% python3 -q
>>> import numpy as np
>>> np.set_printoptions(precision=1, suppress=True, linewidth=140)
>>> K = np.loadtxt("case18.csv", delimiter=",")
>>> K
array([[ 2.3,  3.8,  0.9, -2.1],
       [ 4. ,  0.7, -2.8,  0.8],
       [-3.2, -2.4, -2.8,  1. ],
       [ 4.2, -1.3,  1. ,  2.1],
       [-0.8,  1.6,  0.4,  4.7],
       [ 3.2,  2.1,  2.9, -1.5],
       [ 0.6,  4. ,  0.5,  2.8],
       [-4. ,  2.6, -1. , -1.1],
       [-1.8, -1. ,  4. ,  2.2],
       [-3.7, -2.9, -0.4,  1.7],
       [ 2.8,  0.4,  2.6, -3.2],
       [-1.6, -4.5,  1.1,  0.9],
       [-3.2, -2.4,  0.8,  2.9],
       [-4.6,  1.4, -0.7, -1.2],
       [ 2.3,  2.7,  3.5,  0.6],
       [ 4. ,  1.1, -2. ,  1.9],
       [-3.7,  0.3, -3.1, -1.4],
       [ 0.9,  3.5, -2.1,  2.7],
       [-0.2, -1.1, -0.5,  4.8],
       [ 3.1,  1.4, -0.3, -3.7],
       [ 0.1,  4.3,  2.6, -0.1],
       [ 1.7,  1.8,  2.9,  3.3],
       [ 3.5,  2.5, -0.8, -2.3],
       [-3.1,  1.8,  1.2, -3.3],
       [-0.6, -2.6, -1.5,  4. ],
       [ 1.1,  4.4, -1.5,  1.3],
       [-0.5, -2.7, -3.5,  2.3],
       [-2.9, -0.9, -0.7, -3.9],
       [ 0.7, -4.7,  0.9, -1.4],
       [ 1.2,  1.5, -4.6,  0.1]])
>>> hat = K @ np.linalg.solve(K.T @ K, K.T)
>>> np.round(np.linalg.eigvalsh(hat), 1) + 0
array([0., 0., 0., 0., 0., 0., 0., 0., 0., 0., 0., 0., 0., 0., 0., 0., 0., 0., 0., 0., 0., 0., 0., 0., 0., 0., 1., 1., 1., 1.])
>>> x0 = np.array([2, 1, 1, 2])
>>> rhs = K @ x0
>>> np.linalg.lstsq(K, rhs)[0]
array([2., 1., 1., 2.])
>>> rng = np.random.default_rng(2503)
>>> rhs = rhs + 0.3 * rng.normal(size=30)
>>> rhs
array([  5.1,   7.6,  -9.7,  12.8,   9.5,   8.5,  10.9,  -8.5,   4.5,  -7.4,   2.3,  -4.8,  -2.3, -10.9,  12.1,  10.8, -13.1,   8.4,   8.1,
         0.1,   6.8,  14.7,   4.4, -10.6,   2.8,   7.5,  -3.2, -14.9,  -4.4,  -0.4])
>>> beta, *_ = np.linalg.lstsq(K, rhs)
>>> beta
array([2. , 0.9, 1. , 2. ])
>>> np.round(K.T @ (rhs - K @ beta), 1) + 0
array([0., 0., 0., 0.])
>>> lab = K[:, 2] > np.median(K[:, 2])
>>> r0 = K[lab].mean(axis=0) - K[~lab].mean(axis=0)
>>> ((K - K.mean(axis=0)) @ r0 > 0).astype(int)
array([1, 0, 0, 1, 0, 1, 1, 0, 1, 0, 1, 1, 0, 0, 1, 0, 0, 0, 0, 1, 1, 1, 1, 1, 0, 0, 0, 0, 1, 0])
>>> r0
array([ 1.3,  0.3,  3.5, -0.4])
>>> U, sig, VT = np.linalg.svd(K, full_matrices=False)
>>> sig
array([16.9, 13.9, 12. , 11.3])
>>> np.round(U.T @ K @ VT.T, 1) + 0
array([[16.9,  0. ,  0. ,  0. ],
       [ 0. , 13.9,  0. ,  0. ],
       [ 0. ,  0. , 12. ,  0. ],
       [ 0. ,  0. ,  0. , 11.3]])
>>> np.abs(VT[0])
array([0.7, 0.7, 0.2, 0.2])
>>> other = np.c_[K[:, :1] @ np.array([[1]]), np.array([-2, -9, -3, 9, -2, -1, 5, 4, -5, 1, -8, 8, 8, -4, -5, -5, 6, -2, -4, -4, -3, -5, 1, -4, -5, -1, 9, -2, -5, 2])]
>>> other
array([[ 2.3, -2. ],
       [ 4. , -9. ],
       [-3.2, -3. ],
       [ 4.2,  9. ],
       [-0.8, -2. ],
       [ 3.2, -1. ],
       [ 0.6,  5. ],
       [-4. ,  4. ],
       [-1.8, -5. ],
       [-3.7,  1. ],
       [ 2.8, -8. ],
       [-1.6,  8. ],
       [-3.2,  8. ],
       [-4.6, -4. ],
       [ 2.3, -5. ],
       [ 4. , -5. ],
       [-3.7,  6. ],
       [ 0.9, -2. ],
       [-0.2, -4. ],
       [ 3.1, -4. ],
       [ 0.1, -3. ],
       [ 1.7, -5. ],
       [ 3.5,  1. ],
       [-3.1, -4. ],
       [-0.6, -5. ],
       [ 1.1, -1. ],
       [-0.5,  9. ],
       [-2.9, -2. ],
       [ 0.7, -5. ],
       [ 1.2,  2. ]])
>>> np.round(np.linalg.lstsq(K, other[:, 0])[0], 1) + 0
array([1., 0., 0., 0.])
>>> np.linalg.matrix_rank(np.c_[K, other])
np.int64(5)
